% python3 -q
>>> import numpy as np
>>> np.set_printoptions(precision=2, suppress=True, linewidth=140)
>>> m1 = np.array([[0.6, -0.9, -0.5],
...     [-1.1, 1.9, -1.6],
...     [-0.4, -0.2, 0.5],
...     [-0.5, -0.2, 0.0],
...     [0.5, 0.4, 0.1],
...     [0.9, 0.8, 1.3],
...     [-0.9, 1.0, 1.0],
...     [-0.5, -1.0, -1.1],
...     [-0.3, 0.0, 0.5],
...     [-0.8, 0.7, 1.7],
...     [0.4, -0.2, 0.1],
...     [1.0, 1.0, -1.3],
...     [0.7, -0.3, -0.8],
...     [-1.6, 0.6, -0.5],
...     [1.3, -0.3, 0.5],
...     [1.1, 1.5, -0.1],
...     [0.8, 1.6, -1.5],
...     [1.1, 0.4, 0.1],
...     [-1.1, 1.5, 0.2]])
>>> rng = np.random.default_rng(778)
>>> m1[:, 2] = -3 * m1[:, 1] + 0.02 * rng.normal(size=19)
>>> m1
array([[ 0.6 , -0.9 ,  2.7 ],
       [-1.1 ,  1.9 , -5.7 ],
       [-0.4 , -0.2 ,  0.63],
       [-0.5 , -0.2 ,  0.6 ],
       [ 0.5 ,  0.4 , -1.2 ],
       [ 0.9 ,  0.8 , -2.41],
       [-0.9 ,  1.  , -2.99],
       [-0.5 , -1.  ,  3.02],
       [-0.3 ,  0.  , -0.01],
       [-0.8 ,  0.7 , -2.12],
       [ 0.4 , -0.2 ,  0.62],
       [ 1.  ,  1.  , -3.02],
       [ 0.7 , -0.3 ,  0.89],
       [-1.6 ,  0.6 , -1.8 ],
       [ 1.3 , -0.3 ,  0.9 ],
       [ 1.1 ,  1.5 , -4.53],
       [ 0.8 ,  1.6 , -4.79],
       [ 1.1 ,  0.4 , -1.21],
       [-1.1 ,  1.5 , -4.53]])
>>> # column 2 is much longer than the rest
>>> cen = m1 - m1.mean(axis=0)
>>> evecs = np.linalg.svd(cen)[2][:2]
>>> Y = cen - cen @ evecs.T @ evecs
>>> (cen @ evecs.T).std(axis=0)
array([2.62, 0.88])
>>> np.diag(evecs.T @ evecs)
array([1. , 0.1, 0.9])
>>> basis = m1[[17, 7]].astype(float)
>>> for _ in range(6):
...     lab = np.linalg.norm(m1[:, None] - basis, axis=-1).argmin(axis=1)
...     basis = np.array([m1[lab == j].mean(axis=0) for j in range(2)])
... 
>>> lab
array([1, 0, 1, 1, 0, 0, 0, 1, 1, 0, 1, 0, 1, 0, 1, 0, 0, 0, 0])
>>> basis
array([[-0.01,  1.04, -3.12],
       [ 0.16, -0.39,  1.17]])
>>> np.bincount(lab)
array([11,  8])
>>> basis[1] - basis[0]
array([ 0.17, -1.42,  4.29])
>>> lab = m1[:, 1] > np.median(m1[:, 1])
>>> f = m1[lab].mean(axis=0) - m1[~lab].mean(axis=0)
>>> f
array([-0.48,  1.41, -4.24])
>>> ((m1 - m1.mean(axis=0)) @ f > 0).astype(int)
array([0, 1, 0, 0, 0, 1, 1, 0, 0, 1, 0, 1, 0, 1, 0, 1, 1, 0, 1])
>>> np.argsort(-np.abs(f).round(6), kind="stable")
array([2, 1, 0])
>>> F = np.load("arr.npy")
>>> F
array([[-1.98,  4.05, -2.04],
       [ 0.86, -1.98,  0.93],
       [-3.28,  6.08, -2.86]])
>>> w, evecs = np.linalg.eig(F)
>>> np.sort(np.linalg.eigvals(F.T))
array([-6.9 , -0.12,  0.2 ])
>>> np.round(np.prod(w), 2)
np.float64(0.17)
>>> np.round(F @ evecs[:, 0] - w[0] * evecs[:, 0], 2) + 0
array([0., 0., 0.])
>>> Uu, sv, VT = np.linalg.svd(F)
>>> np.argmax(sv[:-1] / (sv[1:] + 1e-6)) + 1
np.int64(1)
>>> Y = Uu[:, :1] @ np.diag(sv[:1]) @ VT[:1]
>>> np.linalg.matrix_rank(Y)
np.int64(1)
>>> Y
array([[-2.09,  4.04, -1.94],
       [ 0.99, -1.92,  0.92],
       [-3.16,  6.11, -2.93]])
>>> round(float(np.abs(F - Y).max()), 2)
0.13
>>> round(np.linalg.norm(F - Y, 2), 2), round(float(sv[1]), 2)
(np.float64(0.24), 0.24)
>>> np.linalg.matrix_rank(F, rtol=0.05)
np.int64(1)
>>> np.allclose(Y[:-1].T @ np.linalg.lstsq(Y[:-1].T, Y[-1])[0], Y[-1])
True
>>> np.unique(Y.round(6), axis=0).shape
(3, 3)
>>> round(np.trace(np.linalg.pinv(Y) @ Y), 2)
np.float64(1.0)
>>> np.abs(np.diag(np.linalg.qr(Y)[1])) > 1e-9
array([ True, False, False])
>>> x0 = np.array([0, 1, 2])
>>> y = F @ x0
>>> y
array([-0.03, -0.12,  0.36])
>>> np.round(np.linalg.solve(F.T, F[2]), 2) + 0
array([0., 0., 1.])
>>> np.round(np.linalg.solve(F, y), 2) + 0
array([0., 1., 2.])
>>> Y = np.array([[4, 0, 2, 4], [4, 1, 5, 1], [4, 0, 2, 5], [0, 1, 1, 5]])
>>> M = Y - Y.T
>>> M
array([[ 0, -4, -2,  4],
       [ 4,  0,  5,  0],
       [ 2, -5,  0,  4],
       [-4,  0, -4,  0]])
>>> x0 = np.array([-1, -2, -2, -2])
>>> y = M @ x0
>>> y
array([  4, -14,   0,  12])
>>> np.linalg.solve(M, y + M[:, 1])
array([-1., -1., -2., -2.])
>>> np.linalg.solve(M, 3 * y)
array([-3., -6., -6., -6.])
>>> arr = np.loadtxt("w.csv", delimiter=",")
>>> arr
array([[ 0.28,  0.35,  0.09, -0.26],
       [ 0.35,  0.45,  0.1 , -0.34],
       [ 0.09,  0.1 ,  0.94,  0.2 ],
       [-0.26, -0.34,  0.2 ,  0.34]])
>>> np.round(np.trace(np.linalg.pinv(arr) @ arr), 2)
np.float64(2.0)
>>> np.linalg.lstsq(arr[:-1].T, arr[-1])[2]
np.int32(2)
>>> arr @ np.linalg.pinv(arr) @ arr
array([[ 0.28,  0.35,  0.09, -0.26],
       [ 0.35,  0.45,  0.1 , -0.34],
       [ 0.09,  0.1 ,  0.94,  0.2 ],
       [-0.26, -0.34,  0.2 ,  0.34]])
>>> x0 = np.array([1, -1, 0])
>>> h1 = np.maximum(F @ x0, 0)
>>> h1
array([0.  , 2.84, 0.  ])
>>> F.T @ h1
array([ 2.44, -5.62,  2.64])
>>> np.tanh(F @ x0)
array([-1.  ,  0.99, -1.  ])
>>> np.maximum(F @ x0, 0) - np.maximum(-F @ x0, 0)
array([-6.03,  2.84, -9.36])
>>> w, evecs = np.linalg.eigh(arr)
>>> x0 = np.array([2, 1, 1, 2])
>>> evecs * np.abs(w) @ evecs.T
array([[ 0.28,  0.35,  0.09, -0.26],
       [ 0.35,  0.45,  0.1 , -0.34],
       [ 0.09,  0.1 ,  0.94,  0.2 ],
       [-0.26, -0.34,  0.2 ,  0.34]])
>>> np.round(np.linalg.eigvalsh(arr[1:, 1:]), 2) + 0
array([0.  , 0.72, 1.  ])
>>> evecs * np.maximum(w, 0) @ evecs.T
array([[ 0.28,  0.35,  0.09, -0.26],
       [ 0.35,  0.45,  0.1 , -0.34],
       [ 0.09,  0.1 ,  0.94,  0.2 ],
       [-0.26, -0.34,  0.2 ,  0.34]])
>>> rank = np.linalg.matrix_rank(arr)
>>> rank
np.int64(2)
>>> ns = np.linalg.svd(arr)[2][rank:].T
>>> [int(np.linalg.matrix_rank(arr[:i])) for i in range(1, len(arr) + 1)]
[1, 2, 2, 2]
>>> ns @ ns.T
array([[ 0.72, -0.35, -0.09,  0.26],
       [-0.35,  0.55, -0.1 ,  0.34],
       [-0.09, -0.1 ,  0.06, -0.2 ],
       [ 0.26,  0.34, -0.2 ,  0.66]])
>>> ns.shape
(4, 2)
>>> [int(np.linalg.matrix_rank(arr[:, :j + 1])) for j in range(4)]
[1, 2, 2, 2]
>>> np.round(arr @ ns, 2) + 0
array([[0., 0.],
       [0., 0.],
       [0., 0.],
       [0., 0.]])
>>> np.allclose(arr @ ns, 0)
True
>>> [int(np.linalg.matrix_rank(np.delete(arr, i, axis=0))) for i in range(4)]
[2, 2, 2, 2]
>>> np.round(np.poly(arr), 2) + 0
array([ 1., -2.,  1.,  0.,  0.])
>>> round(float(np.linalg.det(arr[::-1])), 2)
-0.0
>>> round(float(np.linalg.eigvals(arr).sum().real), 2)
2.0
>>> round(float(np.linalg.det(arr.T)), 2)
-0.0
>>> round(float(np.linalg.det(2 * arr)), 2), round(float(np.linalg.det(arr)), 2)
(-0.0, -0.0)
>>> J = np.loadtxt("dump.csv", delimiter=",")
>>> J
array([[0.05, 0.16, 0.16],
       [0.16, 0.47, 0.47],
       [0.16, 0.47, 0.47]])
>>> # rows and columns are dependent
>>> lab = rng.permutation(3)
>>> lab
array([0, 2, 1])
>>> Y = J[lab][:, lab]
>>> np.diag(Y)
array([0.05, 0.47, 0.47])
>>> np.allclose(Y, J)
True
>>> np.trace(Y)
np.float64(1.0)
>>> x0 = np.array([1, 0, 3])
>>> np.trace(J)
np.float64(1.0)
>>> J @ x0
array([0.53, 1.58, 1.58])
>>> np.linalg.eigvalsh(2 * J - np.eye(3))
array([-1., -1.,  1.])
>>> def softmax(z):
...     e = np.exp(z - z.max(axis=-1, keepdims=True))
...     return e / e.sum(axis=-1, keepdims=True)
... 
>>> softmax(J[0] + 4)
array([0.31, 0.34, 0.34])
>>> softmax(J[0])
array([0.31, 0.34, 0.34])
>>> softmax(10 * J[0])
array([0.15, 0.43, 0.43])
>>> att = J @ J.T / np.sqrt(3)
>>> softmax(att).round(6).argmax(axis=1)
array([1, 1, 1])
>>> softmax(att)[0] @ J
array([0.12, 0.37, 0.37])
>>> softmax(att + np.triu(np.full(att.shape, -np.inf), 1))
array([[1.  , 0.  , 0.  ],
       [0.45, 0.55, 0.  ],
       [0.29, 0.35, 0.35]])
>>> Y = np.array([[-3, -4], [2, -2]])
>>> basis = np.array([[0, 3], [1, 2]])
>>> data = np.kron(Y, basis)
>>> data
array([[  0,  -9,   0, -12],
       [ -3,  -6,  -4,  -8],
       [  0,   6,   0,  -6],
       [  2,   4,  -2,  -4]])
>>> W1 = np.array([[-1, 1, 0, 1], [-1, -2, -2, 2], [-2, 1, 2, -2], [1, 0, 1, 2]])
>>> b = np.array([0, 2, 3, 1])
>>> act = np.maximum(data @ W1 + b, 0)
>>> (act > 0).mean(axis=0)
array([0.25, 0.5 , 0.25, 0.5 ])
>>> (act > 0).astype(int)
array([[0, 1, 1, 0],
       [1, 1, 0, 0],
       [0, 0, 0, 1],
       [0, 0, 0, 1]])
>>> basis = np.array([[0, 0, -1], [-2, 1, 2], [2, -3, 2], [2, 3, -1]])
>>> W1 @ basis
array([[  0,   4,   2],
       [  4,  10,  -9],
       [ -2, -11,  10],
       [  6,   3,  -1]])
>>> (act @ basis).round(6).argmax(axis=1)
array([2, 1, 1, 1])
